$ python3 -q
>>> import numpy as np
>>> import numpy.linalg as la
>>> np.set_printoptions(precision=2, suppress=True, linewidth=140)
>>> Y = np.array([[2, 4], [1, 2]])
>>> m1 = np.kron(np.eye(2, dtype=int), Y)
>>> m1
array([[2, 4, 0, 0],
       [1, 2, 0, 0],
       [0, 0, 2, 4],
       [0, 0, 1, 2]])
>>> rng = np.random.default_rng(21606)
>>> Y = m1 + rng.integers(-2, 3, (4, 2)) @ rng.integers(-2, 3, (2, 4))
>>> Y
array([[-4,  3,  6, -4],
       [ 5,  2, -4,  4],
       [ 4,  1, -2,  6],
       [ 4,  1, -3,  4]])
>>> np.round(la.svd(Y - m1, compute_uv=False), 2) + 0
array([14.42,  1.72,  0.  ,  0.  ])
>>> U, sigma, Vh = la.svd(m1)
>>> evecs = Vh[:(sigma > 1e-8).sum()]
>>> x = m1[3] + 4 * m1[1] + rng.integers(2) * np.eye(4)[3]
>>> x
array([4., 8., 1., 2.])
>>> round(float(la.norm(x - evecs.T @ evecs @ x)), 2)
0.0
>>> la.matrix_rank(np.vstack([m1, x]))
np.int64(2)
>>> np.allclose(evecs.T @ evecs @ x, x)
True
>>> la.cond(m1) > 100
np.True_
>>> Y = m1 / np.sqrt((m1 ** 2).mean(axis=1, keepdims=True))
>>> Y[2]
array([0.  , 0.  , 0.89, 1.79])
>>> la.matrix_rank(Y) == la.matrix_rank(m1)
np.True_
>>> K = np.load("run14.npy")
>>> K
array([[ -6,  10, -12,  20],
       [ -6,  -8, -12, -16],
       [ -3,   5,  -3,   5],
       [ -3,  -4,  -3,  -4]])
>>> Q = K.astype(float).copy()
>>> for j in range(4):
...     Q[:, j] -= Q[:, :j] @ (Q[:, :j].T @ Q[:, j])
...     Q[:, j] /= la.norm(Q[:, j])
... 
>>> np.round(Q.T @ Q, 2) + 0
array([[1., 0., 0., 0.],
       [0., 1., 0., 0.],
       [0., 0., 1., 0.],
       [0., 0., 0., 1.]])
>>> np.poly(K)
array([    1.,    21.,   253., -1134.,  2916.])
>>> np.round(la.det(K[::-1]), 2)
np.float64(2916.0)
>>> np.round(la.det(2 * K), 2), round(float(la.det(K)), 2)
(np.float64(46656.0), 2916.0)
>>> Y = np.array([[-3, 0, 0], [2, -2, -1], [2, -1, 1], [-3, -1, 0]])
>>> np.vstack([K, Y.T]).shape
(7, 4)
>>> np.einsum("ij->j", K)
array([-18,   3, -30,   5])
>>> np.einsum("ij,ij->i", K, K)
array([680, 500,  68,  50])
>>> Y.T @ K.T
array([[-46,  26,  -2,   7],
       [-28,  44, -12,  15],
       [-22,  -4,  -8,   1]])
>>> K @ Y
array([[-46, -28, -22],
       [ 26,  44,  -4],
       [ -2, -12,  -8],
       [  7,  15,   1]])
>>> np.einsum("ik,kj->ij", K, Y)
array([[-46, -28, -22],
       [ 26,  44,  -4],
       [ -2, -12,  -8],
       [  7,  15,   1]])
>>> Y @ K
Traceback (most recent call last):
  File "<python-input-36>", line 1, in <module>
    Y @ K
    ~~^~~
ValueError: matmul: Input operand 1 has a mismatch in its core dimension 0, with gufunc signature (n?,k),(k,m?)->(n?,m?) (size 4 is different from 3)
>>> la.matrix_rank(np.vstack([K, Y.T]))
np.int64(4)
>>> x = np.array([0, -1, 0, 2])
>>> y = K @ x
>>> y
array([ 30, -24,   5,  -4])
>>> la.solve(K, y + K[:, 0])
array([ 1., -1.,  0.,  2.])
>>> la.solve(K, y)
array([-0., -1.,  0.,  2.])
>>> la.solve(K.T, K[3])
array([ 0., -0.,  0.,  1.])
>>> la.solve(K, -3 * y)
array([-0.,  3.,  0., -6.])
